In [1]: import numpy as np

In [2]: np.set_printoptions(precision=2, suppress=True, linewidth=120)

In [3]: feats = np.loadtxt("mat.csv", delimiter=",")

In [4]: feats
Out[4]: 
array([[ -2.,   2.,   4.,  -4.,   2.,  -4.,   4.,   3.],
       [  0.,  -2.,   3.,   1.,  -2.,  -6.,   6.,   1.],
       [ -2.,  -3.,   7.,   5.,  -1.,  -1.,  11.,   0.],
       [ -6.,  -1.,   3.,   7.,   1.,   2.,   8.,  -3.],
       [ -3.,   1.,   3.,   5.,   3.,  -1.,   4.,  -2.],
       [  0.,  -1.,  -1.,   0.,   2.,  -6.,   1.,   0.],
       [ -5.,   4.,   1.,   4.,   3., -10.,  -1.,   5.],
       [ -8.,   9.,  -2.,   0.,  -1., -13.,  -2.,   7.],
       [-10.,   9.,  -5.,  -3.,  -6.,  -8.,  -4.,   3.],
       [-14.,  10.,  -3.,  -3., -11., -12.,  -9.,   0.],
       [-12.,  15.,  -1.,  -5., -13., -11.,  -6.,  -1.],
       [-16.,  14.,   2.,  -4., -18., -16.,  -8.,  -1.],
       [-15.,  10.,   4.,  -7., -16., -20.,  -6.,  -2.],
       [-13.,  12.,   7.,  -2., -16., -22.,  -6.,  -5.],
       [-11.,  13.,  11.,  -2., -21., -26., -10.,  -6.],
       [ -7.,  11.,  15.,  -6., -25., -22.,  -6.,  -1.],
       [ -6.,  10.,  18.,  -1., -29., -27.,  -1.,  -4.],
       [ -6.,  14.,  20.,  -6., -30., -22.,  -6.,  -9.],
       [-10.,  14.,  22.,  -1., -27., -21.,  -9., -13.],
       [-11.,  17.,  27.,  -5., -25., -17., -11., -14.],
       [-16.,  16.,  31.,  -2., -29., -17.,  -8., -16.],
       [-14.,  18.,  31.,   3., -29., -15.,  -4., -11.],
       [-11.,  17.,  28.,   5., -34., -18.,  -4., -11.],
       [ -6.,  14.,  27.,   8., -29., -21.,  -5., -11.],
       [ -8.,  11.,  32.,  12., -26., -21.,  -5.,  -9.],
       [ -5.,  11.,  35.,  12., -28., -17.,  -3., -13.],
       [ -7.,   6.,  40.,  16., -26., -15.,  -2., -10.],
       [ -2.,   7.,  43.,  21., -27., -17.,  -7.,  -6.],
       [  3.,   8.,  44.,  22., -26., -14.,  -9., -11.],
       [  2.,   9.,  42.,  24., -23., -16.,  -9.,  -6.],
       [  3.,   6.,  46.,  26., -18., -14.,  -5.,  -5.],
       [  0.,  10.,  48.,  23., -15., -15.,  -2.,  -5.],
       [  0.,   9.,  51.,  24., -17., -15.,   1.,  -9.],
       [  3.,  14.,  49.,  25., -18., -19.,   1.,  -7.],
       [  1.,  17.,  49.,  23., -21., -21.,   3.,  -8.],
       [ -4.,  22.,  51.,  18., -22., -26.,   6.,  -7.],
       [ -3.,  25.,  55.,  20., -20., -28.,   2., -10.],
       [  0.,  20.,  54.,  24., -24., -26.,  -1.,  -7.],
       [  3.,  19.,  51.,  19., -29., -30.,   1.,  -8.],
       [  3.,  15.,  47.,  22., -28., -29.,  -3.,  -6.],
       [ -1.,  12.,  46.,  25., -30., -27.,  -6.,  -4.],
       [ -1.,   8.,  41.,  24., -30., -28.,  -1.,  -6.],
       [ -5.,   3.,  40.,  28., -26., -33.,  -5., -10.],
       [ -8.,  -2.,  43.,  33., -25., -29.,  -3., -15.]])

In [5]: Y = np.c_[feats[:, :3] @ np.array([[-2, 2, 2], [0, 1, 0], [2, 0, -2]]), np.array([-3, 3, -3, 2, -5, 3, 2, 4, 5, 0, 3, 4, -4, 1, 4, -3, -2, -5, 0, -3, 1, 4, 5, -1, -2, 4, -1, 0, 5, -5, -3, 4, 2, 1, -3, -3, 2, 1, -2, 4, 3, -2, 0, -2])]

In [6]: Y
Out[6]: 
array([[  12.,   -2.,  -12.,   -3.],
       [   6.,   -2.,   -6.,    3.],
       [  18.,   -7.,  -18.,   -3.],
       [  18.,  -13.,  -18.,    2.],
       [  12.,   -5.,  -12.,   -5.],
       [  -2.,   -1.,    2.,    3.],
       [  12.,   -6.,  -12.,    2.],
       [  12.,   -7.,  -12.,    4.],
       [  10.,  -11.,  -10.,    5.],
       [  22.,  -18.,  -22.,    0.],
       [  22.,   -9.,  -22.,    3.],
       [  36.,  -18.,  -36.,    4.],
       [  38.,  -20.,  -38.,   -4.],
       [  40.,  -14.,  -40.,    1.],
       [  44.,   -9.,  -44.,    4.],
       [  44.,   -3.,  -44.,   -3.],
       [  48.,   -2.,  -48.,   -2.],
       [  52.,    2.,  -52.,   -5.],
       [  64.,   -6.,  -64.,    0.],
       [  76.,   -5.,  -76.,   -3.],
       [  94.,  -16.,  -94.,    1.],
       [  90.,  -10.,  -90.,    4.],
       [  78.,   -5.,  -78.,    5.],
       [  66.,    2.,  -66.,   -1.],
       [  80.,   -5.,  -80.,   -2.],
       [  80.,    1.,  -80.,    4.],
       [  94.,   -8.,  -94.,   -1.],
       [  90.,    3.,  -90.,    0.],
       [  82.,   14.,  -82.,    5.],
       [  80.,   13.,  -80.,   -5.],
       [  86.,   12.,  -86.,   -3.],
       [  96.,   10.,  -96.,    4.],
       [ 102.,    9., -102.,    2.],
       [  92.,   20.,  -92.,    1.],
       [  96.,   19.,  -96.,   -3.],
       [ 110.,   14., -110.,   -3.],
       [ 116.,   19., -116.,    2.],
       [ 108.,   20., -108.,    1.],
       [  96.,   25.,  -96.,   -2.],
       [  88.,   21.,  -88.,    4.],
       [  94.,   10.,  -94.,    3.],
       [  84.,    6.,  -84.,   -2.],
       [  90.,   -7.,  -90.,    0.],
       [ 102.,  -18., -102.,   -2.]])

In [7]: np.round(np.linalg.lstsq(feats, Y[:, 0])[0], 2) + 0
Out[7]: array([-2.,  0.,  2.,  0.,  0.,  0.,  0.,  0.])

In [8]: np.linalg.matrix_rank(Y)
Out[8]: np.int64(3)

In [9]: vec = np.array([-1, 5, 5, -2, -4, 1, -1, 3])

In [10]: rhs = feats @ vec

In [11]: try:
    ...:     np.linalg.solve(feats, rhs)
    ...: except np.linalg.LinAlgError as e:
    ...:     print(repr(e))
    ...: 
LinAlgError('Last 2 dimensions of the array must be square')

In [12]: np.round(np.linalg.pinv(feats) @ feats, 2) + 0
Out[12]: 
array([[1., 0., 0., 0., 0., 0., 0., 0.],
       [0., 1., 0., 0., 0., 0., 0., 0.],
       [0., 0., 1., 0., 0., 0., 0., 0.],
       [0., 0., 0., 1., 0., 0., 0., 0.],
       [0., 0., 0., 0., 1., 0., 0., 0.],
       [0., 0., 0., 0., 0., 1., 0., 0.],
       [0., 0., 0., 0., 0., 0., 1., 0.],
       [0., 0., 0., 0., 0., 0., 0., 1.]])

In [13]: print(rhs)
[ 33.   2.   4. -17. -10. -25.  16.  57.  65.  96. 136. 165. 143. 145. 185. 230. 226. 265. 249. 293. 314. 325. 315.
 262. 260. 270. 266. 290. 279. 272. 253. 276. 277. 293. 319. 368. 383. 372. 370. 331. 328. 273. 210. 176.]

In [14]: rng = np.random.default_rng(853314)

In [15]: rhs = rhs + 0.02 * rng.normal(size=44)

In [16]: rhs
Out[16]: 
array([ 33.01,   2.01,   4.  , -16.99, -10.  , -24.98,  16.01,  56.98,  64.97,  96.  , 136.03, 165.03, 142.97, 144.96,
       185.01, 229.99, 225.97, 264.98, 248.97, 293.  , 314.04, 325.  , 314.98, 262.  , 259.99, 270.01, 266.02, 289.97,
       278.97, 272.  , 252.98, 276.01, 277.02, 292.99, 319.  , 368.02, 383.  , 372.01, 370.02, 331.03, 327.99, 273.01,
       209.98, 176.  ])

In [17]: coef, *_ = np.linalg.lstsq(feats, rhs)

In [18]: print(coef.round())
[-1.  5.  5. -2. -4.  1. -1.  3.]

In [19]: coef
Out[19]: array([-1.,  5.,  5., -2., -4.,  1., -1.,  3.])

In [20]: cov = np.cov(feats, rowvar=False)

In [21]: np.polyfit(feats[:, 6], feats[:, 3], 1)
Out[21]: array([ 0.4 , 10.81])

In [22]: np.linalg.eigvalsh(cov)[::-1]
Out[22]: array([628.95, 151.25,  32.87,  27.88,  13.91,  12.43,   6.13,   3.44])

In [23]: round(float(np.corrcoef(feats[:, 6], feats[:, 3])[0, 1]), 2)
Out[23]: 0.17

In [24]: cent = feats[[23, 19]].astype(float)

In [25]: for _ in range(7):
    ...:     z = np.linalg.norm(feats[:, None] - cent, axis=-1).argmin(axis=1)
    ...:     cent = np.array([feats[z == j].mean(axis=0) for j in range(2)])
    ...: 

In [26]: z
Out[26]: 
array([1, 1, 1, 1, 1, 1, 1, 1, 1, 1, 1, 1, 1, 1, 1, 1, 1, 1, 1, 1, 0, 0, 0, 0, 0, 0, 0, 0, 0, 0, 0, 0, 0, 0, 0, 0, 0,
       0, 0, 0, 0, 0, 0, 0])

In [27]: cent[1] - cent[0]
Out[27]: array([ -4.81,  -4.39, -35.92, -20.31,  13.5 ,   8.14,   0.28,   6.69])

In [28]: np.abs(cent[1] - cent[0]).argmax()
Out[28]: np.int64(2)

In [29]: A = np.loadtxt("m.csv", delimiter=",")

In [30]: A.round(2) + 0
Out[30]: 
array([[0.  , 0.01, 0.02, 0.01, 0.02],
       [0.01, 0.07, 0.17, 0.09, 0.17],
       [0.02, 0.17, 0.41, 0.22, 0.41],
       [0.01, 0.09, 0.22, 0.11, 0.22],
       [0.02, 0.17, 0.41, 0.22, 0.41]])

In [31]: Y = A / np.linalg.norm(A, axis=1, keepdims=True)

In [32]: cov = Y @ Y.T

In [33]: np.argwhere(np.triu(np.abs(cov) > 0.95, 1))
Out[33]: 
array([[0, 1],
       [0, 2],
       [0, 3],
       [0, 4],
       [1, 2],
       [1, 3],
       [1, 4],
       [2, 3],
       [2, 4],
       [3, 4]])

In [34]: round(float(np.linalg.det(A.T)), 2)
Out[34]: 0.0

In [35]: round(np.linalg.eigvals(A).sum().real, 2)
Out[35]: np.float64(1.0)

In [36]: round(np.linalg.det(2 * A), 2), round(float(np.linalg.det(A)), 2)
Out[36]: (np.float64(0.0), 0.0)

In [37]: U, sv, Vt = np.linalg.svd(A)

In [38]: V = Vt[:(sv > 1e-8).sum()]

In [39]: vec = A[2] + -3 * A[0] + rng.integers(2) * np.eye(5)[3]

In [40]: vec
Out[40]: array([0.02, 0.14, 0.34, 1.18, 0.34])

In [41]: print(np.round(np.linalg.norm(vec - V.T @ V @ vec), 2))
0.94

In [42]: np.round(V.T @ V, 2) + 0
Out[42]: 
array([[0.  , 0.01, 0.02, 0.01, 0.02],
       [0.01, 0.07, 0.17, 0.09, 0.17],
       [0.02, 0.17, 0.41, 0.22, 0.41],
       [0.01, 0.09, 0.22, 0.11, 0.22],
       [0.02, 0.17, 0.41, 0.22, 0.41]])

In [43]: np.allclose(V.T @ V @ vec, vec)
Out[43]: False

In [44]: np.round(np.diag(V.T @ V), 2) + 0
Out[44]: array([0.  , 0.07, 0.41, 0.11, 0.41])

In [45]: M = np.load("sample16.npy")

In [46]: M
Out[46]: 
array([[ -1,  -1,   1,  -2,  -1,  -1,  -2],
       [ -2, -20,   2,   1,   0,   2,  -2],
       [ -2,  -2,  -1,  -2,   1,   1,   0],
       [  2,  -2,  -2,   1,   1,   2,   0],
       [  1,   0,   0,   1, -21,  -2,   0],
       [  0,  -1,  -2,   0,  -2,  40,  -2],
       [ -1,   2,  -2,   1,   2,   0,  22]])

In [47]: t = np.radians(180)

In [48]: r_ = np.eye(7)

In [49]: r_[3, 3] = r_[6, 6] = np.cos(t)

In [50]: r_[3, 6], r_[6, 3] = -np.sin(t), np.sin(t)

In [51]: r_.round(2) + 0
Out[51]: 
array([[ 1.,  0.,  0.,  0.,  0.,  0.,  0.],
       [ 0.,  1.,  0.,  0.,  0.,  0.,  0.],
       [ 0.,  0.,  1.,  0.,  0.,  0.,  0.],
       [ 0.,  0.,  0., -1.,  0.,  0.,  0.],
       [ 0.,  0.,  0.,  0.,  1.,  0.,  0.],
       [ 0.,  0.,  0.,  0.,  0.,  1.,  0.],
       [ 0.,  0.,  0.,  0.,  0.,  0., -1.]])

In [52]: Y = M @ r_.T

In [53]: print(np.abs(Y - M).max(axis=0))
[ 0.  0.  0.  4.  0.  0. 44.]

In [54]: np.allclose(M @ M.T, Y @ Y.T)
Out[54]: True

In [55]: np.allclose(np.linalg.norm(M, axis=1), np.linalg.norm(Y, axis=1))
Out[55]: True

In [56]: Y.round(2) + 0
Out[56]: 
array([[ -1.,  -1.,   1.,   2.,  -1.,  -1.,   2.],
       [ -2., -20.,   2.,  -1.,   0.,   2.,   2.],
       [ -2.,  -2.,  -1.,   2.,   1.,   1.,   0.],
       [  2.,  -2.,  -2.,  -1.,   1.,   2.,   0.],
       [  1.,   0.,   0.,  -1., -21.,  -2.,   0.],
       [  0.,  -1.,  -2.,   0.,  -2.,  40.,   2.],
       [ -1.,   2.,  -2.,  -1.,   2.,   0., -22.]])

In [57]: print(round(float(np.linalg.det(r_)), 2), np.trace(r_))
1.0 3.0
